$ python3 -q
>>> import numpy as np
>>> from numpy import linalg as LA
>>> np.set_printoptions(precision=2, suppress=True, linewidth=140)
>>> rnd = lambda a: np.round(a, 2) + 0
>>> F = np.loadtxt("m.csv", delimiter=",")
>>> print(F)
[[ 1.45  1.37 -2.39 -3.24]
 [-0.23 -0.73  0.94  1.51]
 [ 0.34  0.22 -1.04 -0.57]
 [-1.78 -1.6   2.99  4.04]
 [ 2.04  1.97 -2.26 -3.85]
 [ 1.32  1.09 -1.86 -2.74]
 [-1.06 -0.45  1.78  1.58]
 [ 0.23 -0.09 -0.74 -0.5 ]
 [ 0.25 -0.22 -0.28 -0.48]
 [ 2.89  3.94 -5.62 -7.02]
 [ 1.48  1.55 -1.92 -3.5 ]
 [ 0.74 -0.06  0.1  -0.88]
 [-2.61 -2.92  4.14  5.71]
 [-1.65 -1.54  2.89  3.18]
 [-2.58 -2.11  3.46  4.61]
 [ 0.02  0.72  0.3  -0.12]
 [-2.01 -1.92  2.93  4.77]
 [-2.25 -2.06  3.55  4.51]
 [-0.56 -0.43  0.83  0.58]
 [ 1.61  1.34 -2.03 -2.99]]
>>> C = F[[17, 8]].astype(float)
>>> for _ in range(6):
...     lab = LA.norm(F[:, None] - C, axis=-1).argmin(axis=1)
...     C = np.array([F[lab == j].mean(axis=0) for j in range(2)])
... 
>>> lab
array([1, 0, 1, 0, 1, 1, 0, 1, 1, 1, 1, 1, 0, 0, 0, 1, 0, 0, 1, 1])
>>> print(rnd(C))
[[-1.77 -1.67  2.84  3.74]
 [ 0.98  0.95 -1.41 -2.11]]
>>> print(rnd(C[1] - C[0]))
[ 2.76  2.62 -4.24 -5.85]
>>> np.bincount(lab)
array([ 8, 12])
>>> print(np.abs(C[1] - C[0]).argmax())
3
>>> vec = np.array([2, 1, 2, 1])
>>> rhs = F @ vec
>>> print(rnd(LA.pinv(F) @ F))
[[1. 0. 0. 0.]
 [0. 1. 0. 0.]
 [0. 0. 1. 0.]
 [0. 0. 0. 1.]]
>>> rnd(LA.solve(F.T @ F, F.T @ rhs))
array([2., 1., 2., 1.])
>>> rng = np.random.default_rng(355910)
>>> rhs = rhs + 0.02 * rng.normal(size=20)
>>> rnd(rhs)
array([-3.78,  2.2 , -1.77,  4.87, -2.31, -2.73,  2.58, -1.6 , -0.76, -8.52, -2.85,  0.76,  5.84,  4.16,  4.27,  1.26,  4.71,  5.07,  0.68,
       -2.46])
>>> coef, *_ = LA.lstsq(F, rhs)
>>> rnd(LA.norm(rhs - F @ coef))
np.float64(0.07)
>>> print([round(float(LA.norm(LA.solve(F.T @ F + lam * np.eye(4), F.T @ rhs))), 2) for lam in (0, 1, 10, 100)])
[3.19, 1.81, 0.84, 0.62]
>>> coef.round()
array([2., 1., 2., 1.])
>>> rnd(LA.norm(F, 2) / LA.norm(F))
np.float64(0.99)
>>> print(LA.cond(F) > 100)
False
>>> U, sig, Vt = LA.svd(F)
>>> print(np.argmax(sig[:-1] / (sig[1:] + 1e-6)) + 1)
1
>>> Y = U[:, :1] @ np.diag(sig[:1]) @ Vt[:1]
>>> print(LA.matrix_rank(Y))
1
>>> K = np.load("out18.npy")
>>> K
array([[0, 5, 2],
       [0, 5, 2],
       [0, 6, 2],
       [0, 4, 2],
       [0, 8, 2],
       [0, 8, 2],
       [3, 3, 2],
       [3, 3, 2],
       [0, 8, 2],
       [0, 5, 2],
       [3, 3, 2],
       [0, 4, 2],
       [0, 6, 2],
       [3, 3, 2],
       [0, 4, 2],
       [0, 8, 2],
       [0, 8, 2],
       [3, 3, 2],
       [0, 5, 2],
       [3, 3, 2],
       [0, 5, 2],
       [0, 8, 2],
       [0, 6, 2],
       [0, 5, 2],
       [0, 5, 2]])
>>> Y = K / LA.norm(K, axis=1, keepdims=True)
>>> G = Y @ Y.T
>>> print(rnd(G[7]))
[0.75 0.75 0.74 0.76 0.72 0.72 1.   1.   0.72 0.75 1.   0.76 0.74 1.   0.76 0.72 0.72 1.   0.75 1.   0.75 0.72 0.74 0.75 0.75]
>>> rnd(np.degrees(np.arccos(np.clip(G[7, 23], -1, 1))))
np.float64(41.22)
>>> Y = np.c_[K[:, :2] @ np.array([[1, 2], [0, 1]]), np.array([-1, -2, 0, -2, 2, 0, -2, -3, 2, 3, -3, -1, -2, -3, 3, 3, 3, -2, 1, -2, -1, 3, -2, 0, 3])]
>>> print(Y)
[[ 0  5 -1]
 [ 0  5 -2]
 [ 0  6  0]
 [ 0  4 -2]
 [ 0  8  2]
 [ 0  8  0]
 [ 3  9 -2]
 [ 3  9 -3]
 [ 0  8  2]
 [ 0  5  3]
 [ 3  9 -3]
 [ 0  4 -1]
 [ 0  6 -2]
 [ 3  9 -3]
 [ 0  4  3]
 [ 0  8  3]
 [ 0  8  3]
 [ 3  9 -2]
 [ 0  5  1]
 [ 3  9 -2]
 [ 0  5 -1]
 [ 0  8  3]
 [ 0  6 -2]
 [ 0  5  0]
 [ 0  5  3]]
>>> rnd(LA.lstsq(K, Y[:, 0])[0])
array([1., 0., 0.])
>>> rnd(LA.norm(LA.qr(K)[0].T @ Y, axis=0) ** 2 / ((Y ** 2).sum(axis=0) + 1e-12))
array([1.  , 1.  , 0.48])
>>> rnd(LA.norm(Y - K @ LA.lstsq(K, Y)[0], axis=0))
array([0.  , 0.  , 7.93])
>>> lab = rng.permutation(3)
>>> Y = K[:, lab] * rng.choice([-1, 1], 3)
>>> Y
array([[-5,  0, -2],
       [-5,  0, -2],
       [-6,  0, -2],
       [-4,  0, -2],
       [-8,  0, -2],
       [-8,  0, -2],
       [-3,  3, -2],
       [-3,  3, -2],
       [-8,  0, -2],
       [-5,  0, -2],
       [-3,  3, -2],
       [-4,  0, -2],
       [-6,  0, -2],
       [-3,  3, -2],
       [-4,  0, -2],
       [-8,  0, -2],
       [-8,  0, -2],
       [-3,  3, -2],
       [-5,  0, -2],
       [-3,  3, -2],
       [-5,  0, -2],
       [-8,  0, -2],
       [-6,  0, -2],
       [-5,  0, -2],
       [-5,  0, -2]])
>>> U, _, Vt = LA.svd(K.T @ Y)
>>> print(rnd(LA.lstsq(K, Y)[0]))
[[ 0.  1.  0.]
 [-1.  0.  0.]
 [ 0.  0. -1.]]
>>> P = Y @ LA.solve(Y.T @ Y, Y.T)
>>> rnd(LA.eigvalsh(P))
array([0., 0., 0., 0., 0., 0., 0., 0., 0., 0., 0., 0., 0., 0., 0., 0., 0., 0., 0., 0., 0., 0., 1., 1., 1.])
>>> rnd(np.diag(P))
array([0.07, 0.07, 0.05, 0.14, 0.15, 0.15, 0.17, 0.17, 0.15, 0.07, 0.17, 0.14, 0.05, 0.17, 0.14, 0.15, 0.15, 0.17, 0.07, 0.17, 0.07, 0.15,
       0.05, 0.07, 0.07])
>>> vec = np.array([3, 3, 1])
>>> rhs = K @ vec
>>> rnd(LA.lstsq(K, rhs)[0])
array([3., 3., 1.])
>>> try:
...     LA.solve(K, rhs)
... except LA.LinAlgError as e:
...     print(e)
... 
Last 2 dimensions of the array must be square
>>> rhs = rhs + 0.02 * rng.normal(size=25)
>>> rnd(rhs)
array([16.99, 16.98, 20.02, 13.99, 25.99, 26.  , 20.01, 20.01, 26.  , 16.99, 19.97, 14.04, 20.04, 20.  , 14.03, 25.98, 25.98, 20.02, 16.97,
       20.01, 16.99, 26.03, 20.  , 17.02, 17.02])
>>> coef, *_ = LA.lstsq(K, rhs)
>>> [round(float(LA.norm(LA.solve(K.T @ K + lam * np.eye(3), K.T @ rhs))), 2) for lam in (0, 1, 10, 100)]
[4.36, 4.29, 4.0, 3.17]
>>> print(rnd(K.T @ (rhs - K @ coef)))
[0. 0. 0.]
>>> feats = np.load("block6.npy")
>>> feats
array([[ 2, -4,  1,  0, -1],
       [-4,  2, -4,  1,  0],
       [ 1, -4,  2, -4,  1],
       [ 0,  1, -4,  2, -4],
       [-1,  0,  1, -4,  2]])
>>> LA.cond(feats) > 100
np.True_
>>> LA.matrix_rank(feats, rtol=0.1)
np.int64(4)
>>> [round(float(x), 2) for x in LA.svd(feats, compute_uv=False)[:3]]
[9.93, 6.12, 3.93]
>>> K @ K
Traceback (most recent call last):
  File "<python-input-63>", line 1, in <module>
    K @ K
    ~~^~~
ValueError: matmul: Input operand 1 has a mismatch in its core dimension 0, with gufunc signature (n?,k),(k,m?)->(n?,m?) (size 25 is different from 3)
>>> G = K.T @ K
>>> np.allclose(G, G.T)
True
>>> J = np.loadtxt("test13.csv", delimiter=",")
>>> J
array([[-0.2 , -0.06,  0.12],
       [-0.82, -1.79,  0.81],
       [-1.22, -3.17,  1.52],
       [-1.39, -3.19,  1.38],
       [ 0.9 ,  1.39, -0.67],
       [-1.5 , -3.3 ,  1.51],
       [ 0.78,  1.41, -0.64],
       [ 0.51,  1.52, -0.55],
       [-1.44, -3.07,  1.39],
       [-0.75, -1.68,  0.79],
       [-0.5 , -1.47,  0.69],
       [ 1.55,  3.35, -1.36],
       [-1.27, -3.29,  1.52],
       [ 1.38,  3.14, -1.41],
       [ 0.05,  0.08, -0.08],
       [ 0.68,  1.69, -0.78]])
>>> d = LA.norm(J[:, None] - J[None], axis=-1)
>>> rnd(d[1])
array([1.96, 0.  , 1.6 , 1.62, 3.91, 1.8 , 3.86, 3.82, 1.54, 0.13, 0.47, 6.06, 1.72, 5.84, 2.25, 4.11])
>>> d.mean(axis=1).argmax()
np.int64(11)
>>> (d + 1e9 * np.eye(16)).round(6).argmin(axis=1)
array([14,  9, 12,  8,  6,  3,  4,  6,  3,  1,  9, 13,  2, 11,  0,  6])
>>> np.argsort(-LA.norm(J, axis=0).round(6), kind="stable")[:3]
array([1, 2, 0])
>>> rnd(np.abs(LA.svd(J)[2][-1]))
array([0.02, 0.4 , 0.91])
>>> round(np.log10(LA.cond(J)))
2
>>> print(rnd(LA.norm(J[2] - J[11])))
7.65
>>> rnd(LA.norm(J) ** 2 / LA.norm(J, 2) ** 2)
np.float64(1.0)
>>> print(rnd(LA.norm(J, axis=0)))
[4.16 9.47 4.26]
>>> rnd(LA.norm(J, "nuc"))
np.float64(11.89)
>>> G = np.cov(J, rowvar=False)
>>> print(rnd(G))
[[ 1.11  2.49 -1.11]
 [ 2.49  5.69 -2.53]
 [-1.11 -2.53  1.13]]
>>> rnd(np.corrcoef(J.T))
array([[ 1.  ,  0.99, -0.99],
       [ 0.99,  1.  , -1.  ],
       [-0.99, -1.  ,  1.  ]])
>>> print(rnd(LA.eigvalsh(G)[::-1]))
[7.91 0.01 0.  ]
>>> G.shape
(3, 3)
>>> cen = J - J.mean(axis=0)
>>> U, sig, Vt = LA.svd(cen, full_matrices=False)
>>> np.searchsorted(np.cumsum(sig ** 2) / (sig ** 2).sum(), 0.9) + 1
np.int64(1)
>>> print(rnd(np.abs(Vt[-1])))
[0.09 0.37 0.92]
>>> rnd(sig ** 2 / (sig ** 2).sum())
array([1., 0., 0.])
>>> data = np.load("layer4.npy")
>>> data
array([[5., 4., 4., 0., 0.],
       [4., 5., 4., 0., 0.],
       [4., 4., 5., 0., 0.],
       [0., 0., 0., 5., 4.],
       [0., 0., 0., 4., 5.]])
>>> evals, evecs = LA.eigh(data)
>>> rnd(evecs.T @ evecs)
array([[1., 0., 0., 0., 0.],
       [0., 1., 0., 0., 0.],
       [0., 0., 1., 0., 0.],
       [0., 0., 0., 1., 0.],
       [0., 0., 0., 0., 1.]])
>>> rnd(LA.svd(data, compute_uv=False))
array([13.,  9.,  1.,  1.,  1.])
>>> vec = np.array([1, 1, 2, 2, 0])
>>> rhs = data @ vec
>>> rhs
array([17., 17., 18., 10.,  8.])
>>> rnd(LA.solve(data.T, data[4]))
array([0., 0., 0., 0., 1.])
>>> rnd(LA.solve(data, rhs + data[:, 1]))
array([1., 2., 2., 2., 0.])
>>> rnd(LA.solve(data, data[:, 2]))
array([0., 0., 1., 0., 0.])
>>> rnd(LA.solve(data, -1 * rhs))
array([-1., -1., -2., -2.,  0.])
>>> print(rnd(LA.solve(data, rhs)))
[1. 1. 2. 2. 0.]
